% ipython --no-banner

In [1]: import numpy as np

In [2]: import numpy.linalg as la

In [3]: np.set_printoptions(precision=2, suppress=True, linewidth=200)

In [4]: tidy = lambda a: np.round(a, 2) + 0

In [5]: u = np.array([-2, 0, -2, 3, 2, 3, 2, 1, -1, -1, -3])

In [6]: r1 = np.array([2, 1, 3, 2, 1, 3, 2])

In [7]: E = u[:, None] + r1[None, :]

In [8]: E
Out[8]: 
array([[ 0, -1,  1,  0, -1,  1,  0],
       [ 2,  1,  3,  2,  1,  3,  2],
       [ 0, -1,  1,  0, -1,  1,  0],
       [ 5,  4,  6,  5,  4,  6,  5],
       [ 4,  3,  5,  4,  3,  5,  4],
       [ 5,  4,  6,  5,  4,  6,  5],
       [ 4,  3,  5,  4,  3,  5,  4],
       [ 3,  2,  4,  3,  2,  4,  3],
       [ 1,  0,  2,  1,  0,  2,  1],
       [ 1,  0,  2,  1,  0,  2,  1],
       [-1, -2,  0, -1, -2,  0, -1]])

In [9]: Uu, sigma, Vh = la.svd(E)

In [10]: tidy(sigma)
Out[10]: array([26.65,  4.45,  0.  ,  0.  ,  0.  ,  0.  ,  0.  ])

In [11]: np.argmax(sigma[:-1] / (sigma[1:] + 1e-6)) + 1
Out[11]: np.int64(2)

In [12]: out = Uu[:, :2] @ np.diag(sigma[:2]) @ Vh[:2]

In [13]: tidy(out)
Out[13]: 
array([[ 0., -1.,  1.,  0., -1.,  1.,  0.],
       [ 2.,  1.,  3.,  2.,  1.,  3.,  2.],
       [ 0., -1.,  1.,  0., -1.,  1.,  0.],
       [ 5.,  4.,  6.,  5.,  4.,  6.,  5.],
       [ 4.,  3.,  5.,  4.,  3.,  5.,  4.],
       [ 5.,  4.,  6.,  5.,  4.,  6.,  5.],
       [ 4.,  3.,  5.,  4.,  3.,  5.,  4.],
       [ 3.,  2.,  4.,  3.,  2.,  4.,  3.],
       [ 1.,  0.,  2.,  1.,  0.,  2.,  1.],
       [ 1.,  0.,  2.,  1.,  0.,  2.,  1.],
       [-1., -2.,  0., -1., -2.,  0., -1.]])

In [14]: la.matrix_rank(E, rtol=0.05)
Out[14]: np.int64(2)

In [15]: tidy(la.norm(E - out, 2)), tidy(sigma[2])
Out[15]: (np.float64(0.0), np.float64(0.0))

In [16]: la.matrix_rank(out)
Out[16]: np.int64(2)

In [17]: vec = np.array([-2, 1, -2, 1, -1, 2, 1])

In [18]: E @ (2 * vec)
Out[18]: array([0, 0, 0, 0, 0, 0, 0, 0, 0, 0, 0])

In [19]: E @ np.ones(7)
Out[19]: array([ 0., 14.,  0., 35., 28., 35., 28., 21.,  7.,  7., -7.])

In [20]: (E @ vec).argmax()
Out[20]: np.int64(0)

In [21]: J = np.loadtxt("block18.csv", delimiter=",")

In [22]: J
Out[22]: 
array([[  0.62, -10.33,  -1.51,   1.61],
       [  6.47,  -5.9 ,   0.76,   0.4 ],
       [ -5.69,  13.02,  -0.19,  -1.18],
       [ -1.98,  -5.27,  -0.76,   0.52],
       [ -2.87,  -5.84,   2.04,   1.39],
       [ -1.82,  14.74,  -0.23,  -1.06],
       [ -8.55, -15.22,  -1.79,   2.82],
       [  1.8 , -14.72,  -0.07,  -5.08],
       [ -4.56,   1.59,   1.78,   3.28],
       [  8.33,   8.41,   0.88,  -1.53],
       [ -1.89,   4.52,  -0.46,   0.08],
       [  6.5 , -14.68,   1.41,   1.85],
       [  6.19,  -1.7 ,  -0.13,   0.47],
       [ -1.75,  -4.34,  -1.42,  -6.69],
       [  2.55,   1.06,  -1.54,  -1.48],
       [ -8.96, -10.09,  -0.39,  -1.7 ],
       [ -3.66,  14.35,  -1.2 ,   0.2 ],
       [ -5.51,  10.63,  -1.88,   2.37],
       [ -1.8 ,  -5.81,  -0.1 ,   2.07],
       [ -8.45, -17.5 ,  -0.52,  -0.19],
       [  8.13,  -5.38,   0.87,   2.35],
       [  8.3 ,   1.42,   2.64,   0.14],
       [ -8.38,  14.41,  -0.07,  -3.  ],
       [  2.62,   9.82,   0.43,  -3.16],
       [ -7.55,   9.61,   1.25,  -0.95],
       [ -7.81, -14.74,  -0.1 ,  -1.34]])

In [23]: Xs = (J - J.mean(axis=0)) / J.std(axis=0)

In [24]: tidy(Xs.std(axis=0))
Out[24]: array([1., 1., 1., 1.])

In [25]: beta = la.lstsq(np.delete(Xs, 2, axis=1), Xs[:, 2])[0]

In [26]: tidy(beta)
Out[26]: array([0.38, 0.06, 0.14])

In [27]: np.abs(beta).argmax()
Out[27]: np.int64(0)

In [28]: gram = J.T @ J

In [29]: tidy(la.svd(J, compute_uv=False) ** 2)
Out[29]: array([2778.2 ,  885.31,  142.82,   30.04])

In [30]: tidy(gram)
Out[30]: 
array([[ 879.07,   -2.81,   68.17,   23.06],
       [  -2.81, 2775.94,   10.  ,  -76.33],
       [  68.17,   10.  ,   36.34,   10.94],
       [  23.06,  -76.33,   10.94,  145.02]])

In [31]: tidy(la.eigvalsh(gram)[::-1])
Out[31]: array([2778.2 ,  885.31,  142.82,   30.04])

In [32]: tidy(np.trace(gram)), tidy((J ** 2).sum())
Out[32]: (np.float64(3836.38), np.float64(3836.38))

In [33]: np.allclose(gram, gram.T)
Out[33]: True

In [34]: (J @ J.T).shape
Out[34]: (26, 26)

In [35]: feats = np.loadtxt("layer19.csv", delimiter=",")

In [36]: feats
Out[36]: 
array([[2., 2., 4., 5., 3., 2., 2.],
       [1., 1., 3., 4., 2., 1., 1.],
       [2., 2., 4., 5., 3., 2., 2.],
       [1., 1., 3., 4., 2., 1., 1.]])

In [37]: tidy(la.norm(feats, 2) / la.norm(feats))
Out[37]: np.float64(1.0)

In [38]: [round(float(x), 2) for x in la.svd(E, compute_uv=False)[:3]]
Out[38]: [26.65, 4.45, 0.0]

In [39]: tidy(la.norm(E, 2) / la.norm(E))
Out[39]: np.float64(0.99)

In [40]: np.argsort(-la.norm(E, axis=0).round(6), kind="stable")[:3]
Out[40]: array([2, 5, 0])

In [41]: np.unique(feats.round(6), axis=0).shape
Out[41]: (2, 7)

In [42]: np.allclose(feats[:-1].T @ la.lstsq(feats[:-1].T, feats[-1])[0], feats[-1])
Out[42]: True

In [43]: basis = np.array([[2, 1, 0, -2, 2, 1, -2], [0, 2, 3, 3, -1, 1, 3]])

In [44]: mat = np.repeat(basis, 37 // 2, axis=0)

In [45]: rng = np.random.default_rng(37918)

In [46]: mat = mat + 0.1 * rng.normal(size=mat.shape)

In [47]: tidy(mat)
Out[47]: 
array([[ 2.  ,  1.15, -0.22, -1.9 ,  2.02,  0.95, -1.79],
       [ 2.15,  1.06, -0.26, -1.93,  1.99,  0.94, -2.12],
       [ 2.03,  0.93, -0.11, -1.97,  2.2 ,  0.96, -2.04],
       [ 2.14,  1.09, -0.02, -2.11,  1.92,  1.04, -1.8 ],
       [ 1.93,  0.9 , -0.09, -2.07,  2.03,  0.95, -1.98],
       [ 2.02,  1.09, -0.02, -1.94,  2.  ,  1.06, -2.23],
       [ 2.05,  1.03, -0.12, -2.09,  1.97,  0.88, -2.03],
       [ 1.89,  0.95,  0.25, -2.22,  1.96,  1.08, -1.94],
       [ 1.97,  1.15, -0.15, -2.14,  1.95,  1.12, -2.11],
       [ 1.94,  1.08, -0.08, -1.98,  1.97,  1.12, -1.82],
       [ 1.86,  0.89,  0.12, -2.13,  1.97,  1.07, -1.9 ],
       [ 1.85,  1.17,  0.06, -2.  ,  2.03,  0.96, -1.88],
       [ 1.98,  1.01, -0.28, -2.08,  1.98,  1.09, -2.06],
       [ 1.96,  1.15,  0.04, -1.89,  2.05,  1.01, -2.03],
       [ 1.97,  1.12,  0.  , -2.07,  2.01,  1.04, -1.8 ],
       [ 1.95,  1.07, -0.03, -2.15,  2.08,  1.  , -1.88],
       [ 1.71,  1.08, -0.16, -1.81,  2.  ,  0.99, -1.93],
       [ 1.98,  0.97, -0.04, -2.  ,  2.03,  1.14, -1.91],
       [ 0.1 ,  1.9 ,  3.08,  2.92, -0.99,  1.18,  3.07],
       [ 0.06,  1.96,  2.92,  3.  , -0.98,  0.85,  2.99],
       [ 0.25,  1.98,  3.08,  3.14, -0.99,  1.2 ,  3.07],
       [-0.01,  1.93,  2.84,  2.86, -1.2 ,  1.05,  2.99],
       [ 0.08,  2.15,  3.  ,  3.05, -1.08,  0.85,  3.04],
       [-0.24,  1.94,  3.03,  3.07, -0.88,  1.1 ,  3.13],
       [ 0.04,  1.94,  3.04,  3.07, -1.04,  0.95,  3.02],
       [-0.15,  1.96,  2.91,  2.84, -1.13,  0.84,  3.01],
       [-0.04,  1.94,  3.18,  2.93, -1.07,  0.97,  3.17],
       [-0.11,  2.06,  2.87,  2.89, -1.01,  0.86,  2.98],
       [ 0.01,  1.89,  3.06,  2.98, -0.87,  0.98,  3.07],
       [ 0.05,  2.  ,  3.  ,  2.88, -0.97,  0.89,  3.01],
       [ 0.02,  1.85,  3.12,  2.77, -1.11,  0.96,  2.91],
       [ 0.03,  1.95,  3.17,  3.02, -1.03,  1.08,  3.01],
       [-0.03,  1.94,  3.12,  3.13, -1.08,  0.91,  2.97],
       [ 0.1 ,  2.07,  2.98,  3.06, -1.12,  0.94,  2.92],
       [ 0.27,  2.11,  3.11,  3.09, -0.9 ,  1.  ,  2.88],
       [ 0.03,  2.06,  2.85,  3.01, -0.99,  1.08,  2.95]])

In [48]: vec = np.array([2, -2, -1, 1, 2, 1, -2])

In [49]: y = mat @ vec

In [50]: beta, lr = np.zeros(7), 1 / la.norm(mat, 2) ** 2

In [51]: for i in range(6):
    ...:     beta -= lr * mat.T @ (mat @ beta - y)
    ...:     if i % 2 == 0: print(i, round(la.norm(mat @ beta - y), 2))
    ...: 
0 8.03
2 4.23
4 2.74

In [52]: tidy(beta)
Out[52]: array([ 0.67, -0.09, -0.7 , -1.35,  0.91,  0.13, -1.34])

In [53]: M = np.load("test5.npy")

In [54]: M
Out[54]: 
array([[ 2,  4, -2],
       [ 4, -2,  5],
       [ 0,  0, -4]])

In [55]: u = np.array([3, 0, 1])

In [56]: out = M + np.outer(u, np.eye(3)[2])

In [57]: tidy(la.det(out) / la.det(M)), tidy(1 + la.solve(M, u)[2])
Out[57]: (np.float64(0.75), np.float64(0.75))

In [58]: la.matrix_rank(la.inv(out) - la.inv(M), tol=1e-8)
Out[58]: np.int64(1)

In [59]: out
Out[59]: 
array([[ 2.,  4.,  1.],
       [ 4., -2.,  5.],
       [ 0.,  0., -3.]])
